In [1]: import numpy as np

In [2]: np.set_printoptions(precision=1, suppress=True, linewidth=160)

In [3]: feats = np.loadtxt("arr.csv", delimiter=",")

In [4]: feats
Out[4]: 
array([[0., 0., 1.],
       [0., 1., 0.],
       [1., 0., 0.]])

In [5]: np.linalg.matrix_power(feats, 100)
Out[5]: 
array([[1., 0., 0.],
       [0., 1., 0.],
       [0., 0., 1.]])

In [6]: np.linalg.matrix_power(feats, 2)
Out[6]: 
array([[1., 0., 0.],
       [0., 1., 0.],
       [0., 0., 1.]])

In [7]: np.sort(np.abs(np.linalg.eigvals(feats)))[::-1]
Out[7]: array([1., 1., 1.])

In [8]: p = np.eye(3)[1]

In [9]: for _ in range(5):
   ...:     p = p @ feats
   ...:     print(p.round(1))
   ...: 
[0. 1. 0.]
[0. 1. 0.]
[0. 1. 0.]
[0. 1. 0.]
[0. 1. 0.]

In [10]: np.flatnonzero(np.linalg.matrix_power((feats != 0) + (feats.T != 0) + np.eye(3), 3)[2])
Out[10]: array([0, 2])

In [11]: round(np.linalg.det(feats), 1)
Out[11]: np.float64(-1.0)

In [12]: (np.linalg.matrix_power((feats != 0) + (feats.T != 0) + np.eye(3), 3) > 0).astype(int)
Out[12]: 
array([[1, 0, 1],
       [0, 1, 0],
       [1, 0, 1]])

In [13]: np.sort(np.linalg.eigvals(feats).real)
Out[13]: array([-1.,  1.,  1.])

In [14]: feats @ feats
Out[14]: 
array([[1., 0., 0.],
       [0., 1., 0.],
       [0., 0., 1.]])

In [15]: np.linalg.pinv(feats)
Out[15]: 
array([[0., 0., 1.],
       [0., 1., 0.],
       [1., 0., 0.]])
